>>> import numpy as np
>>> np.set_printoptions(precision=2, suppress=True, linewidth=160, sign=" ")
>>> rnd = lambda a: np.round(a, 2) + 0
>>> K = np.load("x.npy")
>>> print(rnd(K))
[[ 2.04 -0.53  2.13]
 [-1.67  0.3  -2.47]
 [-0.52  0.74  2.86]
 [ 1.39 -1.05 -2.44]
 [ 1.88 -0.43  2.29]
 [-0.34  0.67  2.91]
 [-0.23  0.62  2.93]
 [-2.15  1.25  1.67]
 [ 2.68 -1.27 -0.45]
 [-0.79 -0.16 -2.89]
 [-2.52  1.3   0.99]]
>>> d = np.linalg.norm(K[:, None] - K[None], axis=-1)
>>> rnd(np.linalg.norm(K - K.mean(axis=0), axis=1))
array([ 2.61,  3.57,  2.31,  3.63,  2.56,  2.31,  2.3 ,  2.6 ,  3.25,  3.67,  2.77])
>>> d.mean(axis=1).argmax()
np.int64(3)
>>> (d + 1e9 * np.eye(11)).round(6).argmin(axis=1)
array([  4,   9,   5,   8,   0,   6,   5,  10,   3,   1,   7])
>>> np.flatnonzero(d[8] < d.mean() / 2)
array([ 8])
>>> rnd(np.linalg.norm(K, axis=1))
array([ 3.,  3.,  3.,  3.,  3.,  3.,  3.,  3.,  3.,  3.,  3.])
>>> U, sigma, Vh = np.linalg.svd(K)
>>> rnd(sigma)
array([ 7.83,  6.14,  0.  ])
>>> A2 = U[:, :2] @ np.diag(sigma[:2]) @ Vh[:2]
>>> np.linalg.matrix_rank(K, rtol=0.05)
np.int64(2)
>>> rnd(np.abs(K - A2).max())
np.float64(0.0)
>>> rnd(np.linalg.norm(K - A2) / np.linalg.norm(K))
np.float64(0.0)
>>> U, sigma, Vh = np.linalg.svd(K)
>>> vecs = Vh[:(sigma > 1e-8).sum()]
>>> rng = np.random.default_rng(261)
>>> vec = K[3] + 4 * K[7] + rng.integers(2) * np.eye(3)[1]
>>> rnd(vec)
array([-7.22,  3.96,  4.25])
>>> rnd(np.linalg.norm(vec - vecs.T @ vecs @ vec))
np.float64(0.0)
>>> print(np.allclose(vecs.T @ vecs @ vec, vec))
True
>>> labels = K[:, 1] > np.median(K[:, 1])
>>> u = K[labels].mean(axis=0) - K[~labels].mean(axis=0)
>>> ((K - K.mean(axis=0)) @ u > 0).astype(int)
array([ 0,  0,  1,  0,  0,  1,  1,  1,  0,  0,  1])
>>> rnd(u)
array([-2.07,  1.44,  2.91])
>>> mat = np.load("a.npy")
>>> mat
array([[ 1.  ,  0.9 ,  0.81,  0.73],
       [ 0.9 ,  1.  ,  0.9 ,  0.81],
       [ 0.81,  0.9 ,  1.  ,  0.9 ],
       [ 0.73,  0.81,  0.9 ,  1.  ]])
>>> rnd(K[8] @ K[0])
np.float64(5.2)
>>> print(rnd(np.linalg.norm(K[8] - K[0])))
2.76
>>> rnd(np.linalg.norm(K, 2))
np.float64(7.83)
>>> rnd(np.linalg.matrix_power(mat, 4))
array([[ 36.77,  38.65,  38.64,  36.77],
       [ 38.65,  40.61,  40.61,  38.64],
       [ 38.64,  40.61,  40.61,  38.65],
       [ 36.77,  38.64,  38.65,  36.77]])
>>> print(np.trace(mat))
4.0
>>> rnd(np.linalg.det(mat))
np.float64(0.01)
>>> np.allclose(mat @ mat.T, mat.T @ mat)
True
>>> rnd(np.sort(np.abs(np.linalg.eigvals(mat))))
array([ 0.06,  0.1 ,  0.31,  3.53])
>>> print(np.allclose(mat, mat.T))
True
>>> print((mat + mat.T) / 2)
[[ 1.    0.9   0.81  0.73]
 [ 0.9   1.    0.9   0.81]
 [ 0.81  0.9   1.    0.9 ]
 [ 0.73  0.81  0.9   1.  ]]
>>> print((mat - mat.T) / 2)
[[ 0.  0.  0.  0.]
 [ 0.  0.  0.  0.]
 [ 0.  0.  0.  0.]
 [ 0.  0.  0.  0.]]
>>> A = np.array([[2, -6, -5], [2, -6, -5], [-2, 9, -4]])
>>> np.linalg.matrix_rank(A, rtol=0.1)
np.int64(2)
>>> q, _ = np.linalg.qr(np.array([[-1.1, 1.0, -1.2, 0.3],
...     [1.3, 0.9, -1.3, -0.3],
...     [-0.6, -0.6, -0.1, 0.4],
...     [-0.5, 1.7, -0.2, -0.5]]))
>>> arr = q[:, :4]
>>> rnd(arr)
array([[-0.59, -0.39, -0.61, -0.37],
       [ 0.69, -0.47, -0.5 ,  0.22],
       [-0.32,  0.3 , -0.38,  0.82],
       [-0.27, -0.73,  0.49,  0.39]])
>>> def softmax(z):
...     e = np.exp(z - z.max(axis=-1, keepdims=True))
...     return e / e.sum(axis=-1, keepdims=True)
... 
>>> rnd(softmax(arr[0]))
array([ 0.22,  0.27,  0.22,  0.28])
>>> rnd(softmax(arr[0] + -2))
array([ 0.22,  0.27,  0.22,  0.28])
>>> rnd(softmax(arr).sum(axis=1))
array([ 1.,  1.,  1.,  1.])
>>> att = arr @ arr.T / np.sqrt(4)
>>> rnd(softmax(att)[0] @ arr)
array([-0.19, -0.33, -0.3 ,  0.18])
>>> rnd(softmax(att))
array([[ 0.35,  0.22,  0.22,  0.22],
       [ 0.22,  0.35,  0.22,  0.22],
       [ 0.22,  0.22,  0.35,  0.22],
       [ 0.22,  0.22,  0.22,  0.35]])
>>> print(rnd(softmax(att + np.triu(np.full(att.shape, -np.inf), 1))))
[[ 1.    0.    0.    0.  ]
 [ 0.38  0.62  0.    0.  ]
 [ 0.27  0.27  0.45  0.  ]
 [ 0.22  0.22  0.22  0.35]]
>>> print(softmax(att).round(6).argmax(axis=1))
[ 0  1  2  3]
>>> proj = np.triu(np.array([[3, 7, 6, 5], [4, 8, 9, 3], [8, 5, 2, 2], [2, 5, 8, 2]]), 1) + np.eye(4)
>>> A2 = proj @ arr @ np.linalg.inv(proj)
>>> rnd(np.linalg.det(A2))
np.float64(-1.0)
>>> rnd(np.trace(A2)), rnd(np.trace(arr))
(np.float64(-1.04), np.float64(-1.04))
>>> X = np.array([[-4.31, 11.08, 7.34],
...     [-3.59, 10.26, 6.5],
...     [-2.72, 9.23, 5.48],
...     [-1.13, 7.04, 3.53],
...     [0.63, 2.89, 0.82],
...     [0.66, 2.62, 0.71],
...     [0.67, 2.2, 0.55],
...     [0.0, -0.48, -0.67],
...     [0.94, -0.72, -2.21],
...     [1.25, -0.76, -2.64],
...     [1.77, -0.81, -3.31],
...     [11.65, -1.72, -14.53],
...     [23.5, -3.12, -27.18]])
>>> proj = X @ np.linalg.solve(X.T @ X, X.T)
>>> rnd(np.trace(proj))
np.float64(3.0)
>>> C2 = np.cov(X, rowvar=False)
>>> rnd(np.corrcoef(X.T))
array([[ 1.  , -0.67, -0.99],
       [-0.67,  1.  ,  0.76],
       [-0.99,  0.76,  1.  ]])
>>> rnd(X.std(axis=0))
array([ 7.17,  4.71,  9.04])
>>> r = np.linalg.matrix_rank(A)
>>> r
np.int64(2)
>>> ns = np.linalg.svd(A)[2][r:].T
>>> ns.shape
(3, 1)
>>> rnd(A @ ns)
array([[ 0.],
       [ 0.],
       [ 0.]])
>>> A2 = np.c_[X[:, :1] @ np.array([[0]]), np.array([-5, -6, -1, 4, -7, -1, -6, 8, 1, -1, -6, -1, 3])]
>>> A2
array([[ 0., -5.],
       [ 0., -6.],
       [ 0., -1.],
       [ 0.,  4.],
       [ 0., -7.],
       [ 0., -1.],
       [ 0., -6.],
       [ 0.,  8.],
       [ 0.,  1.],
       [ 0., -1.],
       [ 0., -6.],
       [ 0., -1.],
       [ 0.,  3.]])
>>> rnd(np.linalg.lstsq(X, A2[:, 0])[0])
array([ 0.,  0.,  0.])
>>> np.linalg.matrix_rank(np.c_[X, A2])
np.int64(4)
>>> rnd(np.linalg.norm(A2 - X @ np.linalg.lstsq(X, A2)[0], axis=0))
array([  0.  ,  15.04])
>>> rnd(np.linalg.norm(np.linalg.qr(X)[0].T @ A2, axis=0) ** 2 / ((A2 ** 2).sum(axis=0) + 1e-12))
array([ 0.  ,  0.18])
>>> print(A2[:, 1] @ A2[:, 0])
0.0
>>> rnd(np.linalg.norm(A2, axis=0))
array([  0.  ,  16.61])
>>> M = np.load("block17.npy")
>>> M
array([[10, -1,  2,  2],
       [-1,  4, -7,  5],
       [ 2, -7, -2, -3],
       [ 2,  5, -3, -8]])
>>> U, sigma = np.linalg.svd(M)
Traceback (most recent call last):
  File "<python-input-80>", line 1, in <module>
    U, sigma = np.linalg.svd(M)
    ^^^^^^^^
ValueError: too many values to unpack (expected 2)
>>> U, sigma, Vh = np.linalg.svd(M, full_matrices=False)
>>> print(rnd(Vh @ Vh.T))
[[ 1.  0.  0.  0.]
 [ 0.  1.  0.  0.]
 [ 0.  0.  1.  0.]
 [ 0.  0.  0.  1.]]
>>> np.abs(U[:, 0]).round(6).argmax()
np.int64(0)
>>> evals, vecs = np.linalg.eigh(M)
>>> (evals > 1e-8).sum(), (evals < -1e-8).sum()
(np.int64(2), np.int64(2))
>>> rnd(evals.sum()), np.trace(M)
(np.float64(4.0), np.int64(4))
>>> rnd(np.abs(vecs[:, -1]))
array([ 0.69,  0.57,  0.42,  0.14])
>>> rnd(np.linalg.eigvalsh(M @ M))
array([  44.77,   84.52,  103.03,  135.68])
>>> rnd(np.linalg.eigvalsh(M + 4 * np.eye(4)))
array([-6.15, -2.69, 13.19, 15.65])
>>> print(rnd(evals))
[-10.15  -6.69   9.19  11.65]
>>> np.abs(vecs[:, -1]).round(6).argmax()
np.int64(0)
>>> u = np.array([1, 0, 3, 1])
>>> A2 = M + np.outer(u, np.eye(4)[2])
>>> np.linalg.matrix_rank(np.linalg.inv(A2) - np.linalg.inv(M), tol=1e-8)
np.int64(1)
>>> np.linalg.matrix_rank(A2 - M)
np.int64(1)
>>> rnd(np.linalg.det(A2) / np.linalg.det(M)), rnd(1 + np.linalg.solve(M, u)[2])
(np.float64(0.74), np.float64(0.74))
>>> F = np.eye(4, dtype=int)[rng.permutation(4)]
>>> F
array([[ 0,  0,  0,  1],
       [ 0,  1,  0,  0],
       [ 0,  0,  1,  0],
       [ 1,  0,  0,  0]])
>>> U, sigma, Vh = np.linalg.svd(F, full_matrices=False)
>>> print(U.shape, sigma.shape, Vh.shape)
(4, 4) (4,) (4, 4)
>>> (sigma > 1e-8).sum()
np.int64(4)
>>> U.T @ F @ Vh.T
array([[ 1.,  0.,  0.,  0.],
       [ 0.,  1.,  0.,  0.],
       [ 0.,  0.,  1.,  0.],
       [ 0.,  0.,  0.,  1.]])
>>> print(sigma / sigma[0])
[ 1.  1.  1.  1.]
>>> U.T @ U
array([[ 1.,  0.,  0.,  0.],
       [ 0.,  1.,  0.,  0.],
       [ 0.,  0.,  1.,  0.],
       [ 0.,  0.,  0.,  1.]])
>>> np.sqrt((sigma ** 2).sum()), rnd(np.linalg.norm(F))
(np.float64(2.0), np.float64(2.0))
>>> W0 = np.load("data.npy")
>>> W0
array([[  0.5,  -1.5,   0.6,   0.1],
       [  0. , -11. ,   1. ,  -1.4],
       [  0. ,   1. ,  -1.8,   0.8],
       [  0.9,   3.5,   0.7,  -1.6]])
>>> vec = np.array([3, 5, 0, 2])
>>> target = W0 @ vec
>>> beta, lr = np.zeros(4), 1 / np.linalg.norm(W0, 2) ** 2
>>> for i in range(150):
...     beta -= lr * W0.T @ (W0 @ beta - target)
...     if i % 50 == 0: print(i, round(np.linalg.norm(W0 @ beta - target), 2))
... 
0 2.13
50 1.82
100 1.57
>>> print(rnd(np.linalg.cond(W0)))
18.82
>>> evals, vecs = np.linalg.eig(W0)
>>> rnd(np.prod(evals))
np.float64(-23.47)
>>> print(rnd(W0 @ vecs[:, 0] - evals[0] * vecs[:, 0]))
[ 0.  0.  0.  0.]
>>> rnd(np.sort(np.linalg.eigvals(np.linalg.inv(W0))))
array([-0.84, -0.35, -0.1 ,  1.52])
